In [1]: import numpy as np

In [2]: from numpy import linalg as LA

In [3]: np.set_printoptions(precision=3, suppress=True, linewidth=140)

In [4]: W0 = np.load("run14.npy")

In [5]: print(W0)
[[ 0  0 -1  0  2 -1]
 [ 0  0  0  1  1  0]
 [ 1  0  0  0 -1 -1]
 [ 0 -1  0  0 -1  1]
 [-2 -1  1  1  0  2]
 [ 1  0  1 -1 -2  0]]

In [6]: round(LA.norm(W0, 2), 3)
Out[6]: np.float64(3.828)

In [7]: round(LA.norm(W0[2], 1), 3), round(LA.norm(W0[2], np.inf), 3)
Out[7]: (np.float64(3.0), np.float64(1.0))

In [8]: round(LA.norm(W0) ** 2 / LA.norm(W0, 2) ** 2, 3)
Out[8]: np.float64(2.184)

In [9]: LA.norm(W0, axis=1).argmax()
Out[9]: np.int64(4)

In [10]: round(LA.norm(W0, "nuc"), 3)
Out[10]: np.float64(10.749)

In [11]: out = W0 / LA.norm(W0, axis=1, keepdims=True)

In [12]: G = out @ out.T

In [13]: (G - 2 * np.eye(6)).round(6).argmax(axis=1)
Out[13]: array([1, 0, 5, 4, 3, 2])

In [14]: np.argwhere(np.triu(np.abs(G) > 0.95, 1))
Out[14]: array([], shape=(0, 2), dtype=int64)

In [15]: feats = np.load("x.npy")

In [16]: feats
Out[16]: 
array([[ 0.615,  0.077,  0.231, -0.385,  0.077,  0.385, -0.385, -0.231, -0.231,  0.077],
       [ 0.077,  0.985, -0.046,  0.077, -0.015, -0.077,  0.077,  0.046,  0.046, -0.015],
       [ 0.231, -0.046,  0.862,  0.231, -0.046, -0.231,  0.231,  0.138,  0.138, -0.046],
       [-0.385,  0.077,  0.231,  0.615,  0.077,  0.385, -0.385, -0.231, -0.231,  0.077],
       [ 0.077, -0.015, -0.046,  0.077,  0.985, -0.077,  0.077,  0.046,  0.046, -0.015],
       [ 0.385, -0.077, -0.231,  0.385, -0.077,  0.615,  0.385,  0.231,  0.231, -0.077],
       [-0.385,  0.077,  0.231, -0.385,  0.077,  0.385,  0.615, -0.231, -0.231,  0.077],
       [-0.231,  0.046,  0.138, -0.231,  0.046,  0.231, -0.231,  0.862, -0.138,  0.046],
       [-0.231,  0.046,  0.138, -0.231,  0.046,  0.231, -0.231, -0.138,  0.862,  0.046],
       [ 0.077, -0.015, -0.046,  0.077, -0.015, -0.077,  0.077,  0.046,  0.046,  0.985]])

In [17]: x = np.array([-2, 0, 0, -2, 0, 3, 1, 0, 3, 0])

In [18]: [p for p in range(1, 25) if np.allclose(LA.matrix_power(feats, p), np.eye(10))]
Out[18]: [2, 4, 6, 8, 10, 12, 14, 16, 18, 20, 22, 24]

In [19]: LA.inv(feats)
Out[19]: 
array([[ 0.615,  0.077,  0.231, -0.385,  0.077,  0.385, -0.385, -0.231, -0.231,  0.077],
       [ 0.077,  0.985, -0.046,  0.077, -0.015, -0.077,  0.077,  0.046,  0.046, -0.015],
       [ 0.231, -0.046,  0.862,  0.231, -0.046, -0.231,  0.231,  0.138,  0.138, -0.046],
       [-0.385,  0.077,  0.231,  0.615,  0.077,  0.385, -0.385, -0.231, -0.231,  0.077],
       [ 0.077, -0.015, -0.046,  0.077,  0.985, -0.077,  0.077,  0.046,  0.046, -0.015],
       [ 0.385, -0.077, -0.231,  0.385, -0.077,  0.615,  0.385,  0.231,  0.231, -0.077],
       [-0.385,  0.077,  0.231, -0.385,  0.077,  0.385,  0.615, -0.231, -0.231,  0.077],
       [-0.231,  0.046,  0.138, -0.231,  0.046,  0.231, -0.231,  0.862, -0.138,  0.046],
       [-0.231,  0.046,  0.138, -0.231,  0.046,  0.231, -0.231, -0.138,  0.862,  0.046],
       [ 0.077, -0.015, -0.046,  0.077, -0.015, -0.077,  0.077,  0.046,  0.046,  0.985]])

In [20]: round(float(LA.norm(x)), 3), round(LA.norm(feats @ x), 3)
Out[20]: (5.196, np.float64(5.196))

In [21]: np.round(LA.det(feats), 3)
Out[21]: np.float64(-1.0)

In [22]: 10 - LA.matrix_rank(feats - np.eye(10), tol=1e-8)
Out[22]: np.int64(9)

In [23]: print(np.round(feats @ feats.T, 3) + 0)
[[1. 0. 0. 0. 0. 0. 0. 0. 0. 0.]
 [0. 1. 0. 0. 0. 0. 0. 0. 0. 0.]
 [0. 0. 1. 0. 0. 0. 0. 0. 0. 0.]
 [0. 0. 0. 1. 0. 0. 0. 0. 0. 0.]
 [0. 0. 0. 0. 1. 0. 0. 0. 0. 0.]
 [0. 0. 0. 0. 0. 1. 0. 0. 0. 0.]
 [0. 0. 0. 0. 0. 0. 1. 0. 0. 0.]
 [0. 0. 0. 0. 0. 0. 0. 1. 0. 0.]
 [0. 0. 0. 0. 0. 0. 0. 0. 1. 0.]
 [0. 0. 0. 0. 0. 0. 0. 0. 0. 1.]]

In [24]: np.all(LA.eigvalsh(feats) > 0)
Out[24]: np.False_

In [25]: [round(float(LA.det(feats[:i, :i])), 2) + 0 for i in range(1, 11)]
Out[25]: [0.62, 0.6, 0.46, 0.08, 0.06, -0.32, -0.71, -0.85, -0.98, -1.0]

In [26]: blk = np.stack([feats, -1 * feats, feats[::-1]])

In [27]: LA.det(blk)
Out[27]: array([-1., -1.,  1.])

In [28]: LA.matrix_rank(blk)
Out[28]: array([10, 10, 10])

In [29]: LA.norm(blk, axis=(1, 2))
Out[29]: array([3.162, 3.162, 3.162])

In [30]: np.round(np.einsum("bij,cij->bc", blk, blk), 3) + 0
Out[30]: 
array([[ 10., -10.,   0.],
       [-10.,  10.,   0.],
       [  0.,   0.,  10.]])

In [31]: LA.svd(feats, compute_uv=False)
Out[31]: array([1., 1., 1., 1., 1., 1., 1., 1., 1., 1.])

In [32]: print(feats.shape)
(10, 10)

In [33]: feats.sum(axis=1)
Out[33]: array([0.231, 1.154, 1.462, 0.231, 1.154, 1.769, 0.231, 0.538, 0.538, 1.154])

In [34]: LA.matrix_rank(feats)
Out[34]: np.int64(10)

In [35]: feats.mean(axis=0)
Out[35]: array([0.023, 0.115, 0.146, 0.023, 0.115, 0.177, 0.023, 0.054, 0.054, 0.115])

In [36]: np.round(LA.norm(feats), 3)
Out[36]: np.float64(3.162)

In [37]: arr = np.array([[9, 3, 6, 1, 4, 1],
    ...:     [4, 2, 0, 5, 5, 4],
    ...:     [1, 2, 3, 7, 8, 9],
    ...:     [2, 0, 9, 4, 8, 9],
    ...:     [5, 5, 8, 5, 6, 1],
    ...:     [8, 2, 0, 9, 4, 8],
    ...:     [1, 2, 6, 7, 1, 9],
    ...:     [1, 2, 6, 7, 1, 9],
    ...:     [8, 5, 1, 8, 8, 8],
    ...:     [6, 2, 0, 1, 4, 6]])

In [38]: P = arr @ LA.solve(arr.T @ arr, arr.T)

In [39]: print(P @ arr[:, 0])
[9. 4. 1. 2. 5. 8. 1. 1. 8. 6.]

In [40]: LA.matrix_rank(np.eye(10) - P)
Out[40]: np.int64(4)

In [41]: np.diag(P)
Out[41]: array([0.653, 0.204, 0.504, 0.852, 0.75 , 0.844, 0.484, 0.484, 0.496, 0.73 ])

In [42]: J = np.load("block1.npy")

In [43]: print(J)
[[ 0.702 -0.06  -0.417  0.06  -0.179  0.298 -0.179 -0.417]
 [-0.06   0.988 -0.083  0.012 -0.036  0.06  -0.036 -0.083]
 [-0.417 -0.083  0.417  0.083 -0.25   0.417 -0.25  -0.583]
 [ 0.06   0.012  0.083  0.988  0.036 -0.06   0.036  0.083]
 [-0.179 -0.036 -0.25   0.036  0.893  0.179 -0.107 -0.25 ]
 [ 0.298  0.06   0.417 -0.06   0.179  0.702  0.179  0.417]
 [-0.179 -0.036 -0.25   0.036 -0.107  0.179  0.893 -0.25 ]
 [-0.417 -0.083 -0.583  0.083 -0.25   0.417 -0.25   0.417]]

In [44]: vals, V = LA.eigh(J)

In [45]: x = np.array([1, 0, 1, 0, 2, 1, 1, 1])

In [46]: np.round(V * np.abs(vals) @ V.T, 3) + 0
Out[46]: 
array([[1., 0., 0., 0., 0., 0., 0., 0.],
       [0., 1., 0., 0., 0., 0., 0., 0.],
       [0., 0., 1., 0., 0., 0., 0., 0.],
       [0., 0., 0., 1., 0., 0., 0., 0.],
       [0., 0., 0., 0., 1., 0., 0., 0.],
       [0., 0., 0., 0., 0., 1., 0., 0.],
       [0., 0., 0., 0., 0., 0., 1., 0.],
       [0., 0., 0., 0., 0., 0., 0., 1.]])

In [47]: print(np.round(x @ J @ x / (x @ x), 3), round(vals[0], 3), np.round(vals[-1], 3))
0.3 -1.0 1.0

In [48]: print(np.abs(J).sum(axis=1).max(), np.round(np.abs(vals).max(), 3))
2.5 1.0
